$ python -q
>>> import numpy as np
>>> np.set_printoptions(precision=2, suppress=True, linewidth=120, legacy="1.25")
>>> data = np.load("m.npy")
>>> print(data)
[[ 1.93  2.02  1.01  0.92 -1.97 -1.05]
 [ 2.09  1.97  0.96  0.95 -1.87 -1.02]
 [ 2.06  2.03  0.97  1.06 -1.88 -1.11]
 [ 1.93  2.01  0.95  1.05 -1.91 -0.99]
 [ 1.93  1.95  0.94  0.89 -2.05 -0.94]
 [ 2.07  2.01  1.09  1.05 -1.87 -0.86]
 [ 1.95  1.96  0.94  1.07 -1.97 -1.02]
 [ 2.13  1.99  0.83  1.18 -2.03 -0.93]
 [ 1.93  2.05  1.17  1.03 -2.01 -1.06]
 [ 2.02  2.04  0.99  0.91 -1.92 -1.  ]
 [ 1.99  1.93  0.85  1.06 -2.03 -0.99]
 [ 1.86  1.99  0.99  1.12 -1.9  -1.1 ]
 [ 1.94  1.98  0.86  0.98 -2.06 -0.82]
 [ 2.05  2.23  1.06  0.91 -1.95 -1.04]
 [ 1.1   1.82  0.97 -2.01 -0.91  1.85]
 [ 1.02  2.09  0.96 -2.03 -0.91  1.88]
 [ 1.01  2.15  0.97 -2.09 -0.99  2.07]
 [ 0.96  2.    0.98 -2.   -1.06  1.94]
 [ 1.04  2.07  1.1  -2.06 -1.13  1.93]
 [ 0.94  2.2   0.83 -1.91 -1.    2.12]
 [ 1.14  2.    0.93 -2.01 -1.22  1.91]
 [ 0.89  1.86  0.97 -2.11 -1.05  1.98]
 [ 1.    2.    0.98 -2.13 -0.85  1.98]
 [ 0.89  2.05  0.92 -1.93 -1.05  1.96]
 [ 0.91  1.98  1.05 -2.05 -0.99  2.05]
 [ 0.87  2.12  0.87 -1.85 -1.    2.03]
 [ 1.03  2.08  1.08 -2.   -1.07  2.12]
 [ 0.88  2.08  0.88 -1.92 -1.01  2.  ]]
>>> u, r1 = data[14], data[1]
>>> print(round(float(u @ u), 2))
13.75
>>> print(np.round(u @ r1, 2))
4.72
>>> pr = (u @ r1) / (u @ u) * u
>>> print(pr)
[ 0.38  0.62  0.33 -0.69 -0.31  0.63]
>>> print(round(float((r1 - pr) @ u), 2))
-0.0
>>> M = np.load("a.npy")
>>> print(M)
[[ 1 -2  4 -8]
 [ 1 -1  1 -1]
 [ 1  0  0  0]]
>>> # row 0 is much longer than the rest
>>> x = np.array([1, 1, 1, 3])
>>> a = np.maximum(M @ x, 0)
>>> print(a)
[0 0 1]
>>> print(M * (a > 1e-9)[:, None])
[[0 0 0 0]
 [0 0 0 0]
 [1 0 0 0]]
>>> print(np.maximum(M @ (3 * x), 0))
[0 0 3]
>>> print(M.T @ a)
[1 0 0 0]
>>> u = np.array([9, 8])
>>> print(np.convolve(M[2], u))
[9 8 0 0 0]
>>> print(np.array([np.convolve(row, u, "same") for row in M]))
[[  9 -10  20 -40]
 [  9  -1   1  -1]
 [  9   8   0   0]]
>>> print(np.cross(M[2, :3], M[1, :3]))
[ 0 -1 -1]
>>> mat = np.load("w.npy")
>>> print(mat)
[[ 0.71 -0.35 -0.11]
 [-0.48  1.01 -0.06]
 [ 1.15 -0.27 -0.15]
 [-3.77 -0.07  0.05]
 [ 6.07 -0.06  0.13]
 [ 0.77  0.55  0.07]
 [-4.03  0.97  0.21]
 [ 5.1   0.22  0.14]
 [ 1.26  0.58  0.1 ]
 [ 5.05  0.25 -0.11]
 [-0.05  0.47 -0.16]
 [ 0.78 -0.57 -0.17]
 [-0.48 -0.25 -0.02]
 [ 0.66 -0.58 -0.05]
 [ 0.54 -0.84  0.07]
 [-3.81  0.45 -0.17]]
>>> Xs = mat - mat.mean(axis=0)
>>> vecs = np.linalg.svd(Xs)[2][:1]
>>> B = Xs - Xs @ vecs.T @ vecs
>>> print(np.round(np.linalg.norm(B) / np.linalg.norm(Xs), 2))
0.18
>>> print(np.round(np.diag(vecs.T @ vecs), 2) + 0)
[1. 0. 0.]
>>> print((Xs @ vecs.T).std(axis=0))
[2.89]
>>> print(np.cov(Xs @ vecs.T, rowvar=False))
8.916567344829565
>>> B = np.c_[mat[:, :2] @ np.array([[-1, 0], [2, -1]]), np.array([4, 3, 5, 5, 5, 5, 0, 3, 1, 0, 5, 3, 2, 0, 5, 1])]
>>> print(B)
[[-1.41  0.35  4.  ]
 [ 2.5  -1.01  3.  ]
 [-1.69  0.27  5.  ]
 [ 3.63  0.07  5.  ]
 [-6.19  0.06  5.  ]
 [ 0.33 -0.55  5.  ]
 [ 5.97 -0.97  0.  ]
 [-4.66 -0.22  3.  ]
 [-0.1  -0.58  1.  ]
 [-4.55 -0.25  0.  ]
 [ 0.99 -0.47  5.  ]
 [-1.92  0.57  3.  ]
 [-0.02  0.25  2.  ]
 [-1.82  0.58  0.  ]
 [-2.22  0.84  5.  ]
 [ 4.71 -0.45  1.  ]]
>>> print(np.linalg.norm(np.linalg.qr(mat)[0].T @ B, axis=0) ** 2 / ((B ** 2).sum(axis=0) + 1e-12))
[1.   1.   0.08]
>>> print(np.linalg.matrix_rank(B))
3
>>> print(np.round(np.linalg.lstsq(mat, B[:, 0])[0], 2) + 0)
[-1.  2.  0.]
>>> labels = B[:, 1] > np.median(B[:, 1])
>>> u = B[labels].mean(axis=0) - B[~labels].mean(axis=0)
>>> print(np.argsort(-np.abs(u).round(6), kind="stable"))
[0 2 1]
>>> print(labels.astype(int))
[1 0 1 1 1 0 0 0 0 0 0 1 1 1 1 0]
>>> print(((B - B.mean(axis=0)) @ u > 0).astype(int))
[1 0 1 0 1 1 0 1 0 1 0 1 0 0 1 0]
>>> print(u)
[-2.1   0.94  1.38]
>>> x = np.array([-5, 0, -6])
>>> rhs = mat @ x
>>> print(np.round(np.linalg.pinv(mat) @ mat, 2) + 0)
[[1. 0. 0.]
 [0. 1. 0.]
 [0. 0. 1.]]
>>> print(np.round(np.linalg.solve(mat.T @ mat, mat.T @ rhs), 2) + 0)
[-5.  0. -6.]
>>> rng = np.random.default_rng(59)
>>> rhs = rhs + 0.05 * rng.normal(size=16)
>>> print(rhs)
[ -2.94   2.84  -4.75  18.55 -31.18  -4.3   18.89 -26.39  -6.79 -24.58   1.26  -2.85   2.58  -3.    -3.15  20.14]
>>> c, *_ = np.linalg.lstsq(mat, rhs)
>>> print([round(float(np.linalg.norm(np.linalg.solve(mat.T @ mat + lam * np.eye(3), mat.T @ rhs))), 2) for lam in (0, 1, 10, 100)])
[8.0, 5.13, 4.69, 2.92]
>>> u = np.array([-4, 5, 2, 0, 1, -5, 2, -1])
>>> m1 = u[np.abs(np.subtract.outer(np.arange(8), np.arange(8)))]
>>> print(m1)
[[-4  5  2  0  1 -5  2 -1]
 [ 5 -4  5  2  0  1 -5  2]
 [ 2  5 -4  5  2  0  1 -5]
 [ 0  2  5 -4  5  2  0  1]
 [ 1  0  2  5 -4  5  2  0]
 [-5  1  0  2  5 -4  5  2]
 [ 2 -5  1  0  2  5 -4  5]
 [-1  2 -5  1  0  2  5 -4]]
>>> # symmetric, so the eigenvalues are real
>>> print(np.sort(np.abs(np.linalg.eigvals(m1))))
[ 0.36  2.59  6.53  7.33  7.7   7.7  12.78 17.8 ]
>>> print(round(float(np.abs(np.linalg.eigvals(m1)).max()), 2))
17.8
>>> print(np.allclose(m1 @ m1.T, m1.T @ m1))
True
>>> print((m1 + m1.T) / 2)
[[-4.  5.  2.  0.  1. -5.  2. -1.]
 [ 5. -4.  5.  2.  0.  1. -5.  2.]
 [ 2.  5. -4.  5.  2.  0.  1. -5.]
 [ 0.  2.  5. -4.  5.  2.  0.  1.]
 [ 1.  0.  2.  5. -4.  5.  2.  0.]
 [-5.  1.  0.  2.  5. -4.  5.  2.]
 [ 2. -5.  1.  0.  2.  5. -4.  5.]
 [-1.  2. -5.  1.  0.  2.  5. -4.]]
>>> print(np.allclose(m1, m1.T))
True
>>> print(np.trace(m1))
-32
>>> print(m1 @ m1)
[[ 76 -47  18  14 -25  58 -67   8]
 [-47 100 -35  13  20 -50  70 -67]
 [ 18 -35 100 -25  13  10 -50  58]
 [ 14  13 -25  75 -20  13  20 -25]
 [-25  20  13 -20  75 -25  13  14]
 [ 58 -50  10  13 -25 100 -35  18]
 [-67  70 -50  20  13 -35 100 -47]
 [  8 -67  58 -25  14  18 -47  76]]
>>> print(round(np.linalg.det(m1), 2))
606125.0
>>> E = np.loadtxt("test16.csv", delimiter=",")
>>> print(E)
[[-1.  1. -1. -5.]
 [ 0. -2. -3. -2.]
 [ 0.  0. -3. -2.]
 [ 0.  0.  0. -5.]]
>>> print(np.einsum("ij,ji->", E, E))
39.0
>>> print(round(float(np.linalg.det(E.T)), 2))
30.0
>>> print(np.poly(E))
[ 1. 11. 41. 61. 30.]
>>> print(np.kron(np.eye(2, dtype=int), E))
[[-1.  1. -1. -5. -0.  0. -0. -0.]
 [ 0. -2. -3. -2.  0. -0. -0. -0.]
 [ 0.  0. -3. -2.  0.  0. -0. -0.]
 [ 0.  0.  0. -5.  0.  0.  0. -0.]
 [-0.  0. -0. -0. -1.  1. -1. -5.]
 [ 0. -0. -0. -0.  0. -2. -3. -2.]
 [ 0.  0. -0. -0.  0.  0. -3. -2.]
 [ 0.  0.  0. -0.  0.  0.  0. -5.]]
>>> left, sv, Vh = np.linalg.svd(E, full_matrices=False)
>>> print((sv > 1e-8).sum())
4
>>> print(sv)
[8.05 3.9  1.63 0.59]
>>> print(sv / sv[0])
[1.   0.48 0.2  0.07]
>>> print(np.allclose(left * sv @ Vh, E))
True
>>> print(np.abs(Vh[0]))
[0.08 0.01 0.35 0.93]
>>> print(np.round(np.sqrt((sv ** 2).sum()), 2), round(float(np.linalg.norm(E)), 2))
9.11 9.11
>>> print(left.shape, sv.shape, Vh.shape)
(4, 4) (4,) (4, 4)
>>> print(np.linalg.matrix_rank(E - E[0, 0] * np.eye(4)))
3
>>> print(np.linalg.matrix_power(E - np.diag(np.diag(E)), 4))
[[0. 0. 0. 0.]
 [0. 0. 0. 0.]
 [0. 0. 0. 0.]
 [0. 0. 0. 0.]]
>>> Q, R = np.linalg.qr(E)
>>> print(Q @ R)
[[-1.  1. -1. -5.]
 [ 0. -2. -3. -2.]
 [ 0.  0. -3. -2.]
 [ 0.  0.  0. -5.]]
>>> print(R)
[[-1.  1. -1. -5.]
 [ 0. -2. -3. -2.]
 [ 0.  0. -3. -2.]
 [ 0.  0.  0. -5.]]
>>> print(Q.T @ Q)
[[1. 0. 0. 0.]
 [0. 1. 0. 0.]
 [0. 0. 1. 0.]
 [0. 0. 0. 1.]]
>>> print(np.trace(Q @ Q.T))
4.0
>>> print(round(np.linalg.norm(E), 2))
9.11
>>> print(np.linalg.svd(E, compute_uv=False))
[8.05 3.9  1.63 0.59]
>>> print(E.shape)
(4, 4)
>>> print(E - E[0])
[[ 0.  0.  0.  0.]
 [ 1. -3. -2.  3.]
 [ 1. -1. -2.  3.]
 [ 1. -1.  1.  0.]]
>>> print(np.abs(E).max())
5.0
>>> print(np.count_nonzero(E))
10
>>> print(np.unravel_index(np.abs(E).argmax(), E.shape))
(0, 3)
>>> print(np.diff(E, axis=0))
[[ 1. -3. -2.  3.]
 [ 0.  2.  0.  0.]
 [ 0.  0.  3. -3.]]
>>> print(E.sum(axis=1))
[-6. -7. -5. -5.]
>>> print(E.mean(axis=0))
[-0.25 -0.25 -1.75 -3.5 ]
>>> print(E.sum(axis=0))
[ -1.  -1.  -7. -14.]
>>> t = np.deg2rad(60)
>>> arr = np.eye(5)
>>> arr[np.ix_([1, 0], [1, 0])] = [[np.cos(t), -np.sin(t)], [np.sin(t), np.cos(t)]]
>>> print(arr)
[[ 0.5   0.87  0.    0.    0.  ]
 [-0.87  0.5   0.    0.    0.  ]
 [ 0.    0.    1.    0.    0.  ]
 [ 0.    0.    0.    1.    0.  ]
 [ 0.    0.    0.    0.    1.  ]]
>>> # 4 groups of indices that never mix
>>> Q, R = np.linalg.qr(arr)
>>> print(np.abs(np.diag(R)))
[1. 1. 1. 1. 1.]
>>> print(np.round(Q.T @ Q, 2) + 0)
[[1. 0. 0. 0. 0.]
 [0. 1. 0. 0. 0.]
 [0. 0. 1. 0. 0.]
 [0. 0. 0. 1. 0.]
 [0. 0. 0. 0. 1.]]
>>> feats = np.loadtxt("arr.csv", delimiter=",")
>>> print(feats)
[[-17.  -6.  -3.   4.]
 [ 12.   1.   3.  -4.]
 [ 28.  14.   2.  -8.]
 [-12.  -6.  -3.  -1.]]
>>> ev, vecs = np.linalg.eig(feats)
>>> print(np.sort(np.linalg.eigvals(feats @ feats)))
[ 1. 16. 25. 25.]
>>> W0 = np.abs(np.array([[0, 1, 3], [2, 1, 2], [3, 0, 0]])) + np.eye(3)
>>> W0 = W0 / W0.sum(axis=1, keepdims=True)
>>> print(W0)
[[0.2  0.2  0.6 ]
 [0.33 0.33 0.33]
 [0.75 0.   0.25]]
>>> # a transition matrix
>>> W1 = np.array([[-1, 0, 3, -3, 2], [-3, 3, -3, 2, 3], [3, 0, 0, 0, -1]])
>>> c = np.array([2, 0, 1, 2, 2])
>>> H = np.maximum(W0 @ W1 + c, 0)
>>> print((H > 0).mean(axis=0))
[1.   0.67 1.   0.67 1.  ]
>>> Z = np.array([[-5, -5], [2, -5], [-3, -1], [2, 2], [-1, 4]])
>>> print(H @ Z)
[[-15.6   -5.8 ]
 [ -9.33   2.33]
 [-23.    -0.25]]
>>> labels = rng.permutation(3)
>>> print(labels)
[0 1 2]
>>> B = W0[labels][:, labels]
>>> print(B)
[[0.2  0.2  0.6 ]
 [0.33 0.33 0.33]
 [0.75 0.   0.25]]
>>> print(np.allclose(B, W0))
True
>>> print(round(np.trace(B), 2))
0.78
>>> Q, vecs = np.linalg.qr(W0[:, :1])[0], np.linalg.qr(W0[:, 1:])[0]
>>> sv = np.linalg.svd(Q.T @ vecs, compute_uv=False)
>>> print((sv > 0.9).sum())
0
>>> print(np.degrees(np.arccos(sv.clip(0, 1))))
[45.85]
